In [1]: import numpy as np

In [2]: np.set_printoptions(precision=1, suppress=True, linewidth=120)

In [3]: rng = np.random.default_rng(43)

In [4]: z = rng.integers(0, 3, 7)

In [5]: feats = np.triu((z[:, None] == z) & (rng.random((7, 7)) < 0.8), 1).astype(int)

In [6]: feats += feats.T

In [7]: feats
Out[7]: 
array([[0, 1, 1, 0, 1, 0, 0],
       [1, 0, 1, 0, 1, 0, 0],
       [1, 1, 0, 0, 1, 0, 0],
       [0, 0, 0, 0, 0, 1, 1],
       [1, 1, 1, 0, 0, 0, 0],
       [0, 0, 0, 1, 0, 0, 1],
       [0, 0, 0, 1, 0, 1, 0]])

In [8]: # splits into 2 blocks

In [9]: np.argwhere(np.triu(feats))
Out[9]: 
array([[0, 1],
       [0, 2],
       [0, 4],
       [1, 2],
       [1, 4],
       [2, 4],
       [3, 5],
       [3, 6],
       [5, 6]])

In [10]: feats.sum(axis=0)
Out[10]: array([3, 3, 3, 2, 3, 2, 2])

In [11]: feats @ feats
Out[11]: 
array([[3, 2, 2, 0, 2, 0, 0],
       [2, 3, 2, 0, 2, 0, 0],
       [2, 2, 3, 0, 2, 0, 0],
       [0, 0, 0, 2, 0, 1, 1],
       [2, 2, 2, 0, 3, 0, 0],
       [0, 0, 0, 1, 0, 2, 1],
       [0, 0, 0, 1, 0, 1, 2]])

In [12]: np.trace(feats @ feats @ feats) // 6
Out[12]: np.int64(5)

In [13]: Lm = np.diag(feats.sum(axis=1)) - feats

In [14]: Lm @ np.ones(7)
Out[14]: array([0., 0., 0., 0., 0., 0., 0.])

In [15]: Lm
Out[15]: 
array([[ 3, -1, -1,  0, -1,  0,  0],
       [-1,  3, -1,  0, -1,  0,  0],
       [-1, -1,  3,  0, -1,  0,  0],
       [ 0,  0,  0,  2,  0, -1, -1],
       [-1, -1, -1,  0,  3,  0,  0],
       [ 0,  0,  0, -1,  0,  2, -1],
       [ 0,  0,  0, -1,  0, -1,  2]])

In [16]: z = rng.permutation(7)

In [17]: z
Out[17]: array([5, 1, 3, 0, 2, 6, 4])

In [18]: B = feats[z][:, z]

In [19]: np.sort(np.abs(np.linalg.eigvals(B)))
Out[19]: array([1., 1., 1., 1., 1., 2., 3.])

In [20]: np.trace(B)
Out[20]: np.int64(0)

In [21]: left, sigma, vt = np.linalg.svd(feats, full_matrices=False)

In [22]: np.round(left.T @ feats @ vt.T, 1) + 0
Out[22]: 
array([[3., 0., 0., 0., 0., 0., 0.],
       [0., 2., 0., 0., 0., 0., 0.],
       [0., 0., 1., 0., 0., 0., 0.],
       [0., 0., 0., 1., 0., 0., 0.],
       [0., 0., 0., 0., 1., 0., 0.],
       [0., 0., 0., 0., 0., 1., 0.],
       [0., 0., 0., 0., 0., 0., 1.]])

In [23]: np.allclose(left * sigma @ vt, feats)
Out[23]: True

In [24]: sigma
Out[24]: array([3., 2., 1., 1., 1., 1., 1.])

In [25]: np.round(np.sqrt((sigma ** 2).sum()), 1), round(float(np.linalg.norm(feats)), 1)
Out[25]: (np.float64(4.2), 4.2)

In [26]: np.abs(vt[0])
Out[26]: array([0.5, 0.5, 0.5, 0. , 0.5, 0. , 0. ])

In [27]: arr = np.array([[4.0, 0.0, 3.0, 0.0, 0.0, 3.0, 3.0],
    ...:     [0.0, 4.0, 0.0, 3.0, 3.0, 0.0, 0.0],
    ...:     [3.0, 0.0, 4.0, 0.0, 0.0, 3.0, 3.0],
    ...:     [0.0, 3.0, 0.0, 4.0, 3.0, 0.0, 0.0],
    ...:     [0.0, 3.0, 0.0, 3.0, 4.0, 0.0, 0.0],
    ...:     [3.0, 0.0, 3.0, 0.0, 0.0, 4.0, 3.0],
    ...:     [3.0, 0.0, 3.0, 0.0, 0.0, 3.0, 4.0]])

In [28]: # splits into 2 blocks

In [29]: vals, vecs = np.linalg.eigh(arr)

In [30]: np.round(vecs.T @ arr @ vecs, 1) + 0
Out[30]: 
array([[ 1.,  0.,  0.,  0.,  0.,  0.,  0.],
       [ 0.,  1.,  0.,  0.,  0.,  0.,  0.],
       [ 0.,  0.,  1.,  0.,  0.,  0.,  0.],
       [ 0.,  0.,  0.,  1.,  0.,  0.,  0.],
       [ 0.,  0.,  0.,  0.,  1.,  0.,  0.],
       [ 0.,  0.,  0.,  0.,  0., 10.,  0.],
       [ 0.,  0.,  0.,  0.,  0.,  0., 13.]])

In [31]: np.round(vals.sum(), 1), np.trace(arr)
Out[31]: (np.float64(28.0), np.float64(28.0))

In [32]: np.round(vecs.T @ vecs, 1) + 0
Out[32]: 
array([[1., 0., 0., 0., 0., 0., 0.],
       [0., 1., 0., 0., 0., 0., 0.],
       [0., 0., 1., 0., 0., 0., 0.],
       [0., 0., 0., 1., 0., 0., 0.],
       [0., 0., 0., 0., 1., 0., 0.],
       [0., 0., 0., 0., 0., 1., 0.],
       [0., 0., 0., 0., 0., 0., 1.]])

In [33]: np.round(vecs @ np.diag(vals) @ vecs.T, 1) + 0
Out[33]: 
array([[4., 0., 3., 0., 0., 3., 3.],
       [0., 4., 0., 3., 3., 0., 0.],
       [3., 0., 4., 0., 0., 3., 3.],
       [0., 3., 0., 4., 3., 0., 0.],
       [0., 3., 0., 3., 4., 0., 0.],
       [3., 0., 3., 0., 0., 4., 3.],
       [3., 0., 3., 0., 0., 3., 4.]])

In [34]: np.linalg.eigvalsh(arr + 4 * np.eye(7))
Out[34]: array([ 5.,  5.,  5.,  5.,  5., 14., 17.])

In [35]: np.abs(vecs[:, -1]).round(6).argmax()
Out[35]: np.int64(0)

In [36]: (vals > 1e-8).sum(), (vals < -1e-8).sum()
Out[36]: (np.int64(7), np.int64(0))

In [37]: np.linalg.svd(arr, compute_uv=False)
Out[37]: array([13., 10.,  1.,  1.,  1.,  1.,  1.])

In [38]: np.linalg.eigvalsh(arr @ arr)
Out[38]: array([  1.,   1.,   1.,   1.,   1., 100., 169.])

In [39]: vals
Out[39]: array([ 1.,  1.,  1.,  1.,  1., 10., 13.])

In [40]: z = rng.permutation(7)

In [41]: z
Out[41]: array([3, 2, 5, 1, 4, 6, 0])

In [42]: B = arr[z][:, z]

In [43]: np.diag(B)
Out[43]: array([4., 4., 4., 4., 4., 4., 4.])

In [44]: B
Out[44]: 
array([[4., 0., 0., 3., 3., 0., 0.],
       [0., 4., 3., 0., 0., 3., 3.],
       [0., 3., 4., 0., 0., 3., 3.],
       [3., 0., 0., 4., 3., 0., 0.],
       [3., 0., 0., 3., 4., 0., 0.],
       [0., 3., 3., 0., 0., 4., 3.],
       [0., 3., 3., 0., 0., 3., 4.]])

In [45]: round(np.linalg.det(B), 1), round(float(np.linalg.det(arr[z])), 1)
Out[45]: (np.float64(130.0), -130.0)

In [46]: round(np.abs(np.linalg.eigvals(feats)).max(), 1)
Out[46]: np.float64(3.0)

In [47]: (feats + feats.T) / 2
Out[47]: 
array([[0., 1., 1., 0., 1., 0., 0.],
       [1., 0., 1., 0., 1., 0., 0.],
       [1., 1., 0., 0., 1., 0., 0.],
       [0., 0., 0., 0., 0., 1., 1.],
       [1., 1., 1., 0., 0., 0., 0.],
       [0., 0., 0., 1., 0., 0., 1.],
       [0., 0., 0., 1., 0., 1., 0.]])

In [48]: np.allclose(feats @ feats.T, feats.T @ feats)
Out[48]: True

In [49]: np.allclose(feats, feats.T)
Out[49]: True

In [50]: np.sort(np.abs(np.linalg.eigvals(feats)))
Out[50]: array([1., 1., 1., 1., 1., 2., 3.])

In [51]: feats @ feats
Out[51]: 
array([[3, 2, 2, 0, 2, 0, 0],
       [2, 3, 2, 0, 2, 0, 0],
       [2, 2, 3, 0, 2, 0, 0],
       [0, 0, 0, 2, 0, 1, 1],
       [2, 2, 2, 0, 3, 0, 0],
       [0, 0, 0, 1, 0, 2, 1],
       [0, 0, 0, 1, 0, 1, 2]])

In [52]: np.linalg.matrix_power(arr, 4)
Out[52]: 
array([[7141.,    0., 7140.,    0.,    0., 7140., 7140.],
       [   0., 3334.,    0., 3333., 3333.,    0.,    0.],
       [7140.,    0., 7141.,    0.,    0., 7140., 7140.],
       [   0., 3333.,    0., 3334., 3333.,    0.,    0.],
       [   0., 3333.,    0., 3333., 3334.,    0.,    0.],
       [7140.,    0., 7140.,    0.,    0., 7141., 7140.],
       [7140.,    0., 7140.,    0.,    0., 7140., 7141.]])

In [53]: np.allclose(arr @ arr.T, arr.T @ arr)
Out[53]: True

In [54]: arr @ arr
Out[54]: 
array([[43.,  0., 42.,  0.,  0., 42., 42.],
       [ 0., 34.,  0., 33., 33.,  0.,  0.],
       [42.,  0., 43.,  0.,  0., 42., 42.],
       [ 0., 33.,  0., 34., 33.,  0.,  0.],
       [ 0., 33.,  0., 33., 34.,  0.,  0.],
       [42.,  0., 42.,  0.,  0., 43., 42.],
       [42.,  0., 42.,  0.,  0., 42., 43.]])

In [55]: round(np.abs(np.linalg.eigvals(arr)).max(), 1)
Out[55]: np.float64(13.0)

In [56]: round(float(np.linalg.det(arr)), 1)
Out[56]: 130.0

In [57]: np.allclose(arr, arr.T)
Out[57]: True
